In [1]: import numpy as np

In [2]: import numpy.linalg as la

In [3]: np.set_printoptions(precision=2, suppress=True, linewidth=120)

In [4]: m1 = np.loadtxt("data.csv", delimiter=",")

In [5]: m1
Out[5]: 
array([[1.  , 0.9 , 0.81, 0.73],
       [0.9 , 1.  , 0.9 , 0.81],
       [0.81, 0.9 , 1.  , 0.9 ],
       [0.73, 0.81, 0.9 , 1.  ]])

In [6]: # equal to its transpose

In [7]: evals, evecs = la.eigh(m1)

In [8]: x0 = np.array([-6, -2, -8, -2])

In [9]: (np.sign(evecs[:, -1].round(6)) == np.sign(evecs[0, -1].round(6))).astype(int)
Out[9]: array([1, 1, 1, 1])

In [10]: la.eigvalsh(m1[1:, 1:])
Out[10]: array([0.07, 0.19, 2.74])

In [11]: np.round(x0 @ m1 @ x0, 2)
Out[11]: np.float64(288.96)

In [12]: x0 = np.ones(4)

In [13]: for _ in range(5):
    ...:     x0 = m1 @ x0
    ...:     x0 /= la.norm(x0)
    ...:     print(round(x0 @ m1 @ x0, 2))
    ...: 
3.53
3.53
3.53
3.53
3.53

In [14]: x0
Out[14]: array([0.49, 0.51, 0.51, 0.49])

In [15]: round(float(la.eigvalsh(m1)[-1]), 2)
Out[15]: 3.53

In [16]: round(float(la.eigvals(m1).sum().real), 2)
Out[16]: 4.0

In [17]: round(la.det(2 * m1), 2), np.round(la.det(m1), 2)
Out[17]: (np.float64(0.11), np.float64(0.01))

In [18]: (m1 - m1.T) / 2
Out[18]: 
array([[0., 0., 0., 0.],
       [0., 0., 0., 0.],
       [0., 0., 0., 0.],
       [0., 0., 0., 0.]])

In [19]: cov = m1.T @ m1

In [20]: cov
Out[20]: 
array([[3.  , 3.12, 3.09, 2.92],
       [3.12, 3.28, 3.26, 3.09],
       [3.09, 3.26, 3.28, 3.12],
       [2.92, 3.09, 3.12, 3.  ]])

In [21]: J = np.loadtxt("run14.csv", delimiter=",")

In [22]: J
Out[22]: 
array([[ 0.26, -0.96,  0.03,  1.11],
       [ 0.4 , -1.  ,  0.  ,  1.2 ]])

In [23]: U, sig, VT = la.svd(J)

In [24]: np.argmax(sig[:-1] / (sig[1:] + 1e-6)) + 1
Out[24]: np.int64(1)

In [25]: A2 = U[:, :1] @ np.diag(sig[:1]) @ VT[:1]

In [26]: la.matrix_rank(J, rtol=0.05)
Out[26]: np.int64(1)

In [27]: la.matrix_rank(A2)
Out[27]: np.int64(1)

In [28]: A2 = np.array([[2, 9], [9, 9], [6, 1], [5, 1]])

In [29]: np.einsum("ij->j", J)
Out[29]: array([ 0.66, -1.96,  0.03,  2.31])

In [30]: la.matrix_rank(np.vstack([J, A2.T]))
Out[30]: np.int64(4)

In [31]: la.matrix_rank(J @ A2)
Out[31]: np.int64(2)

In [32]: np.einsum("ik,kj->ji", J, A2)
Out[32]: 
array([[-2.39, -2.2 ],
       [-5.16, -4.2 ]])

In [33]: data = np.loadtxt("arr.csv", delimiter=",")

In [34]: data
Out[34]: 
array([[10.31,  2.35, -1.69, -0.66],
       [-1.2 , -2.79,  8.26, -5.47],
       [ 1.6 , -0.93,  5.57, -4.64],
       [ 5.24, -2.39,  3.79, -1.4 ],
       [ 7.56, -3.71,  2.83,  0.88],
       [-0.13, -3.35,  7.8 , -4.44],
       [ 3.35,  0.12,  3.94, -4.05],
       [-4.64, -4.91, 11.49, -6.59],
       [ 8.5 ,  1.94, -0.31, -1.63],
       [ 2.91,  1.99,  3.4 , -5.39],
       [ 1.41,  1.88,  4.45, -6.32],
       [-5.88, -7.24, 13.36, -6.12],
       [ 6.38, -4.16,  3.82,  0.34],
       [ 1.67,  0.66,  4.82, -5.48],
       [ 5.42, -2.67,  3.79, -1.13],
       [ 5.92, -4.39,  4.23,  0.17]])

In [35]: # rank 3

In [36]: Ac = data - data.mean(axis=0)

In [37]: evecs = la.svd(Ac)[2][:3]

In [38]: A2 = Ac - Ac @ evecs.T @ evecs

In [39]: np.diag(evecs.T @ evecs)
Out[39]: array([0.72, 0.84, 1.  , 0.44])

In [40]: np.round(np.cov(Ac @ evecs.T, rowvar=False), 2) + 0
Out[40]: 
array([[41.21,  0.  ,  0.  ],
       [ 0.  ,  9.39,  0.  ],
       [ 0.  ,  0.  ,  0.  ]])

In [41]: U, sig, VT = la.svd(data)

In [42]: np.argmax(sig[:-1] / (sig[1:] + 1e-6)) + 1
Out[42]: np.int64(3)

In [43]: A2 = U[:, :3] @ np.diag(sig[:3]) @ VT[:3]

In [44]: A2
Out[44]: 
array([[10.31,  2.35, -1.69, -0.66],
       [-1.2 , -2.79,  8.26, -5.47],
       [ 1.6 , -0.93,  5.57, -4.64],
       [ 5.24, -2.39,  3.79, -1.4 ],
       [ 7.56, -3.71,  2.83,  0.88],
       [-0.13, -3.35,  7.8 , -4.44],
       [ 3.35,  0.12,  3.94, -4.05],
       [-4.64, -4.91, 11.49, -6.59],
       [ 8.5 ,  1.94, -0.31, -1.63],
       [ 2.91,  1.99,  3.4 , -5.39],
       [ 1.41,  1.88,  4.45, -6.32],
       [-5.88, -7.24, 13.36, -6.12],
       [ 6.38, -4.16,  3.82,  0.34],
       [ 1.67,  0.66,  4.82, -5.48],
       [ 5.42, -2.67,  3.79, -1.13],
       [ 5.92, -4.39,  4.23,  0.17]])

In [45]: la.matrix_rank(data, rtol=0.05)
Out[45]: np.int64(3)

In [46]: r0, v = J[0], J[1]

In [47]: round(float(r0 @ v), 2)
Out[47]: 2.4

In [48]: round(float(r0 @ r0), 2)
Out[48]: 2.22

In [49]: pr = (r0 @ v) / (r0 @ r0) * r0

In [50]: round((v - pr) @ r0, 2)
Out[50]: np.float64(0.0)

In [51]: np.outer(r0, v)
Out[51]: 
array([[ 0.1 , -0.26,  0.  ,  0.31],
       [-0.38,  0.96, -0.  , -1.15],
       [ 0.01, -0.03,  0.  ,  0.04],
       [ 0.44, -1.11,  0.  ,  1.33]])

In [52]: round(la.norm(r0 + v) ** 2 + la.norm(r0 - v) ** 2, 2)
Out[52]: np.float64(9.64)

In [53]: K = np.loadtxt("test17.csv", delimiter=",")

In [54]: K
Out[54]: 
array([[-2.1 , -1.25, -1.05, -0.25],
       [-1.86, -0.89, -0.36, -0.33],
       [-0.3 , -0.67, -1.44,  0.21]])

In [55]: # null space of dimension 2

In [56]: T = np.stack([K, 4 * K, K[::-1]])

In [57]: la.matrix_rank(T)
Out[57]: array([2, 2, 2])

In [58]: la.norm(T, axis=(1, 2))
Out[58]: array([ 3.78, 15.12,  3.78])

In [59]: np.einsum("bij,cij->bc", T, T)
Out[59]: 
array([[ 14.28,  57.14,  10.34],
       [ 57.14, 228.55,  41.38],
       [ 10.34,  41.38,  14.28]])

In [60]: T.sum(axis=0)
Out[60]: 
array([[-10.8 ,  -6.92,  -6.69,  -1.04],
       [-11.16,  -5.34,  -2.16,  -1.98],
       [ -3.6 ,  -4.6 ,  -8.25,   0.8 ]])

In [61]: (T @ K.T).shape
Out[61]: (3, 3, 3)

In [62]: np.unique(K.round(6), axis=0).shape
Out[62]: (3, 4)

In [63]: K @ la.pinv(K) @ K
Out[63]: 
array([[-2.1 , -1.25, -1.05, -0.25],
       [-1.86, -0.89, -0.36, -0.33],
       [-0.3 , -0.67, -1.44,  0.21]])

In [64]: np.abs(np.diag(la.qr(K)[1])) > 1e-9
Out[64]: array([ True,  True, False])

In [65]: la.cond(K) > 100
Out[65]: np.True_

In [66]: la.matrix_rank(K, rtol=0.1)
Out[66]: np.int64(2)

In [67]: np.round(la.norm(K, 2) / la.norm(K), 2)
Out[67]: np.float64(0.94)

In [68]: [round(float(x), 2) for x in la.svd(K, compute_uv=False)[:3]]
Out[68]: [3.54, 1.32, 0.0]

In [69]: W0 = np.load("m.npy")

In [70]: W0
Out[70]: 
array([[ 3.28, -4.38,  0.15],
       [-3.42,  8.28,  2.87],
       [-2.14,  1.69,  0.64],
       [ 2.45,  2.17,  0.68],
       [ 3.61, -2.76,  1.31],
       [-1.03,  4.16,  2.86],
       [-1.14, -6.98,  2.54],
       [-3.56, -6.61, -3.84],
       [-0.34, -1.3 , -0.12],
       [ 1.33, -4.73,  0.94],
       [ 5.62,  1.9 , -1.77],
       [-4.43, -3.69, -1.98],
       [-0.3 , -4.68,  1.96],
       [ 6.66,  6.92, -4.7 ],
       [ 0.85,  3.9 , -2.08],
       [ 1.6 , -4.74, -0.04],
       [ 3.72,  8.33, -2.07],
       [ 0.55, -7.95,  1.95]])

In [71]: r0, v = W0[15], W0[9]

In [72]: round(float(r0 @ r0), 2)
Out[72]: 25.03

In [73]: pr = (r0 @ v) / (r0 @ r0) * r0

In [74]: round((v - pr) @ r0, 2)
Out[74]: np.float64(0.0)

In [75]: round(float(la.norm(r0 + v) ** 2 + la.norm(r0 - v) ** 2), 2)
Out[75]: 100.11

In [76]: np.outer(r0, v)
Out[76]: 
array([[ 2.13, -7.57,  1.5 ],
       [-6.3 , 22.42, -4.46],
       [-0.05,  0.19, -0.04]])

In [77]: pr
Out[77]: array([ 1.57, -4.64, -0.04])
